$ ipython --no-banner

In [1]: import numpy as np

In [2]: np.set_printoptions(precision=2, suppress=True, linewidth=140)

In [3]: data = np.loadtxt("x.csv", delimiter=",")

In [4]: print(data)
[[-2.17  1.97  3.67 -8.83]
 [ 4.79 -6.28  3.38 -5.11]
 [-3.7  -7.85 -4.39  2.33]
 [ 5.59  5.76  4.22  4.21]
 [-0.57  4.01  8.97 -1.77]
 [-3.98 -7.69  1.4  -4.8 ]
 [ 4.02 -8.85 -1.7  -1.64]
 [ 6.17  7.7  -1.61  0.11]
 [-5.56  2.71  5.22  5.87]
 [ 6.87 -0.58  6.    4.05]
 [ 8.71 -1.21 -4.44 -1.71]
 [ 1.71 -0.16 -5.87 -7.91]
 [ 7.2  -4.32  0.52  5.41]
 [ 0.96  8.57  1.74 -4.75]
 [-6.89 -4.65  5.26  1.78]
 [ 6.67  5.96 -0.94  4.38]
 [ 3.9  -7.46 -2.36  4.85]
 [ 5.71  7.52  0.54  3.25]
 [-9.78  0.18 -0.71 -1.98]
 [ 8.64 -4.08  0.21  2.94]
 [ 4.44 -4.85  0.05  7.53]
 [-3.27  4.95  6.4   4.89]
 [-9.14 -2.9   1.16  2.59]
 [-6.93 -5.53  4.06  2.21]
 [ 2.1  -5.02 -6.07 -5.8 ]
 [-1.92  4.18  6.08  6.47]
 [-3.29 -4.2  -3.16 -7.84]
 [ 5.75  7.36  1.89 -3.02]
 [-7.1   6.22 -1.06 -3.13]
 [ 8.49 -4.4  -1.62 -2.43]]

In [5]: Xc = data - data.mean(axis=0)

In [6]: vecs = np.linalg.svd(Xc)[2][:3]

In [7]: M2 = Xc - Xc @ vecs.T @ vecs

In [8]: print(M2.std(axis=0))
[0.67 0.72 2.42 1.17]

In [9]: print(np.round(np.linalg.norm(M2) / np.linalg.norm(Xc), 2))
0.29

In [10]: print(np.linalg.norm(M2, axis=1).round(6).argmax())
1

In [11]: D = np.linalg.norm(data[:, None] - data[None], axis=-1)

In [12]: print(np.linalg.matrix_rank(D ** 2))
6

In [13]: print(D[:5, :5])
[[ 0.   11.42 16.98 15.65  9.2 ]
 [11.42  0.   13.79 15.27 13.3 ]
 [16.98 13.79  0.   18.69 18.59]
 [15.65 15.27 18.69  0.    9.97]
 [ 9.2  13.3  18.59  9.97  0.  ]]

In [14]: print(D[20].round(6).argsort(kind="stable")[:4])
[20 12 16 19]

In [15]: print(np.unravel_index(D.round(6).argmax(), D.shape))
(np.int64(24), np.int64(25))

In [16]: print(np.flatnonzero(D[20] < D.mean() / 2))
[12 16 19 20]

In [17]: print(np.linalg.norm(data, axis=1))
[10.   10.   10.   10.   10.   10.   10.   10.   10.   10.   10.   10.   10.   10.   10.   10.   10.   10.   10.01 10.   10.   10.   10.
 10.   10.   10.   10.   10.   10.   10.  ]

In [18]: hat = data @ np.linalg.solve(data.T @ data, data.T)

In [19]: print(np.round(np.linalg.eigvalsh(hat), 2) + 0)
[0. 0. 0. 0. 0. 0. 0. 0. 0. 0. 0. 0. 0. 0. 0. 0. 0. 0. 0. 0. 0. 0. 0. 0. 0. 0. 1. 1. 1. 1.]

In [20]: print(np.round(np.trace(hat), 2))
4.0

In [21]: K = np.array([[0, -1], [-1, 0]])

In [22]: print(K)
[[ 0 -1]
 [-1  0]]

In [23]: f = np.array([-5, 3])

In [24]: M2 = K + np.outer(f, np.eye(2)[1])

In [25]: print(np.linalg.matrix_rank(np.linalg.inv(M2) - np.linalg.inv(K), tol=1e-8))
1

In [26]: J = np.array([[3, 1, 2, 2, 1],
    ...:     [0, 1, 2, 3, 0],
    ...:     [2, 0, 0, 0, 2],
    ...:     [2, 1, 0, 3, 0],
    ...:     [3, 0, 1, 1, 2]])

In [27]: print(J)
[[3 1 2 2 1]
 [0 1 2 3 0]
 [2 0 0 0 2]
 [2 1 0 3 0]
 [3 0 1 1 2]]

In [28]: q = J.astype(float).copy()

In [29]: for j in range(5):
    ...:     q[:, j] -= q[:, :j] @ (q[:, :j].T @ q[:, j])
    ...:     q[:, j] /= np.linalg.norm(q[:, j])
    ...: 

In [30]: print(np.round(q.T @ q, 2) + 0)
[[1. 0. 0. 0. 0.]
 [0. 1. 0. 0. 0.]
 [0. 0. 1. 0. 0.]
 [0. 0. 0. 1. 0.]
 [0. 0. 0. 0. 1.]]

In [31]: T = np.stack([J, -2 * J, J[::-1]])

In [32]: print(np.linalg.matrix_rank(T))
[5 5 5]

In [33]: print(T.shape)
(3, 5, 5)

In [34]: print(np.linalg.det(T))
[-16. 512. -16.]

In [35]: print(T.sum(axis=0))
[[ 0 -1 -1 -1  1]
 [ 2  0 -2  0  0]
 [ 0  0  0  0  0]
 [-2  0  2  0  0]
 [ 0  1  1  1 -1]]

In [36]: F = np.array([[-0.24, 0.4, -0.31, 0.72, 0.12, -2.29],
    ...:     [0.0, 0.6, -1.5, -0.9, 0.3, -0.3],
    ...:     [0.0, -0.4, 0.9, -0.3, -1.1, -1.4],
    ...:     [-0.3, 0.4, -0.3, 0.7, 0.1, -2.3]])

In [37]: f = np.array([5, 2])

In [38]: print(np.convolve(F[3], f))
[ -1.5   1.4  -0.7   2.9   1.9 -11.3  -4.6]

In [39]: print(np.round(np.cross(F[3, :3], F[0, :3]), 2) + 0)
[ 0.   -0.02 -0.02]

In [40]: left, sv, vt = np.linalg.svd(F, full_matrices=False)

In [41]: print(np.allclose(left * sv @ vt, F))
True

In [42]: print((sv > 1e-8).sum())
4

In [43]: print(np.cumsum(sv ** 2) / np.sum(sv ** 2))
[0.68 0.92 1.   1.  ]

In [44]: print(sv)
[3.68 2.2  1.3  0.04]

In [45]: print(np.round(np.sqrt((sv ** 2).sum()), 2), round(float(np.linalg.norm(F)), 2))
4.48 4.48

In [46]: print(np.round(left.T @ F @ vt.T, 2) + 0)
[[3.68 0.   0.   0.  ]
 [0.   2.2  0.   0.  ]
 [0.   0.   1.3  0.  ]
 [0.   0.   0.   0.04]]

In [47]: print(np.abs(left[:, 0]).round(6).argmax())
3

In [48]: M = np.array([[2.0, -3.0, 0.0, 0.0],
    ...:     [-3.0, 2.0, -3.0, 0.0],
    ...:     [0.0, -3.0, 1.0, -3.0],
    ...:     [0.0, 0.0, -3.0, 2.0]])

In [49]: left, sv, vt = np.linalg.svd(M)

In [50]: print(np.argmax(sv[:-1] / (sv[1:] + 1e-6)) + 1)
3

In [51]: M2 = left[:, :3] @ np.diag(sv[:3]) @ vt[:3]

In [52]: print(np.round(np.linalg.norm(M - M2) / np.linalg.norm(M), 2))
0.0

In [53]: print(np.linalg.matrix_rank(M2))
3

In [54]: A = np.load("a.npy")

In [55]: print(A)
[[  8   2  -2   1   4]
 [  8   0   0  -9   3]
 [  0  -1 -14  -4  -2]
 [  0  -4   8 -11  -9]
 [ -9  -7  -9  -6 -24]]

In [56]: M2 = A[0, 0] * A[1:] - np.outer(A[1:, 0], A[0])

In [57]: print(M2)
[[   0  -16   16  -80   -8]
 [   0   -8 -112  -32  -16]
 [   0  -32   64  -88  -72]
 [   0  -38  -90  -39 -156]]

In [58]: print(A[:, 0] / A[0, 0])
[ 1.    1.    0.    0.   -1.12]

In [59]: print(np.flatnonzero(~M2.round(6).any(axis=1)))
[]

In [60]: E = np.array([[28, 1, 18], [1, 19, -1], [18, -1, 26]])

In [61]: print(E)
[[28  1 18]
 [ 1 19 -1]
 [18 -1 26]]

In [62]: # equal to its transpose

In [63]: rng = np.random.default_rng(9642)

In [64]: M2 = E + rng.integers(-2, 3, (3, 1)) @ rng.integers(-2, 3, (1, 3))

In [65]: print(M2)
[[26  3 20]
 [ 3 17 -3]
 [17  0 27]]

In [66]: print(np.abs(M2 - E).sum(axis=1))
[6 6 3]

In [67]: print(np.linalg.matrix_rank(M2 - E, tol=1e-8))
1

In [68]: print(np.round(np.linalg.svd(M2 - E, compute_uv=False), 2) + 0)
[5.2 0.  0. ]

In [69]: feats = np.array([[-0.93, -15.96, 1.0],
    ...:     [-3.88, -10.53, 2.79],
    ...:     [-0.41, 12.94, 2.5],
    ...:     [2.11, 9.48, -1.78],
    ...:     [-0.43, -11.01, 4.66],
    ...:     [-7.62, 12.52, 0.97],
    ...:     [-3.06, 11.67, 8.65],
    ...:     [11.48, -10.0, 3.29],
    ...:     [-5.02, 0.26, -2.6],
    ...:     [9.0, 4.19, 8.01],
    ...:     [12.16, 5.29, 2.4],
    ...:     [1.73, 4.07, -8.08],
    ...:     [-4.7, -19.62, -8.52],
    ...:     [12.23, 33.93, 6.24],
    ...:     [-0.23, 16.9, 0.76],
    ...:     [-1.31, 0.4, 5.02],
    ...:     [-1.37, 5.58, -0.03],
    ...:     [-3.52, 12.76, -0.48],
    ...:     [-4.21, 14.15, 8.31],
    ...:     [-4.62, 15.62, 0.3]])

In [70]: x0 = np.array([1, -1, 1])

In [71]: y = feats @ x0

In [72]: print(np.linalg.solve(feats.T @ feats, feats.T @ y))
[ 1. -1.  1.]

In [73]: print(np.round(np.linalg.pinv(feats) @ feats, 2) + 0)
[[1. 0. 0.]
 [0. 1. 0.]
 [0. 0. 1.]]

In [74]: print(np.linalg.lstsq(feats, y)[0])
[ 1. -1.  1.]

In [75]: y = y + 0.05 * rng.normal(size=20)

In [76]: print(y)
[ 15.98   9.46 -10.95  -9.15  15.14 -19.13  -6.1   24.77  -7.9   12.78   9.35 -10.29   6.52 -15.43 -16.3    3.27  -6.96 -16.84 -10.06
 -19.98]

In [77]: beta, *_ = np.linalg.lstsq(feats, y)

In [78]: print(beta)
[ 1.   -1.    0.99]

In [79]: print(beta.round())
[ 1. -1.  1.]

In [80]: print(np.round(np.linalg.norm(y - feats @ beta), 2))
0.23

In [81]: left, sv, vt = np.linalg.svd(feats, full_matrices=False)

In [82]: print(left.shape, sv.shape, vt.shape)
(20, 3) (3,) (3, 3)

In [83]: print((sv > 1e-8).sum())
3

In [84]: print(sv / sv[0])
[1.   0.44 0.3 ]

In [85]: print(np.cumsum(sv ** 2) / np.sum(sv ** 2))
[0.78 0.93 1.  ]

In [86]: W1 = np.array([[2, -9, 9, 7, 7, -5], [-6, -2, 4, 7, -5, 4], [-4, 8, -8, -3, -7, -9]])

In [87]: beta = np.array([-5, 0, 2, 2, 4, -5])

In [88]: act = np.maximum(feats @ W1 + beta, 0)

In [89]: print(np.linalg.matrix_rank(act))
6

In [90]: print((act > 0).astype(int))
[[1 1 0 0 1 0]
 [1 1 0 0 1 0]
 [0 0 1 1 0 1]
 [0 0 1 1 0 1]
 [1 1 0 0 1 0]
 [0 1 0 1 0 1]
 [0 1 0 1 0 0]
 [1 0 1 1 1 0]
 [0 1 0 0 0 1]
 [0 0 1 1 0 0]
 [0 0 1 1 1 0]
 [1 0 1 1 1 1]
 [1 1 0 0 1 1]
 [0 0 1 1 0 1]
 [0 0 1 1 0 1]
 [0 1 0 0 0 0]
 [0 1 1 1 0 1]
 [0 1 1 1 0 1]
 [0 1 0 1 0 0]
 [0 1 1 1 0 1]]

In [91]: cent = np.array([[2, 1, 2], [1, 0, 3], [3, 3, 3], [2, 3, 3], [3, 1, 3], [3, 3, 0]])

In [92]: print(W1 @ cent)
[[ 42  42  46]
 [  9  34   0]
 [-78 -71 -38]]

In [93]: print((act @ cent).round(6).argmax(axis=1))
[2 2 1 1 2 0 2 2 0 1 2 0 0 1 1 2 1 1 2 1]
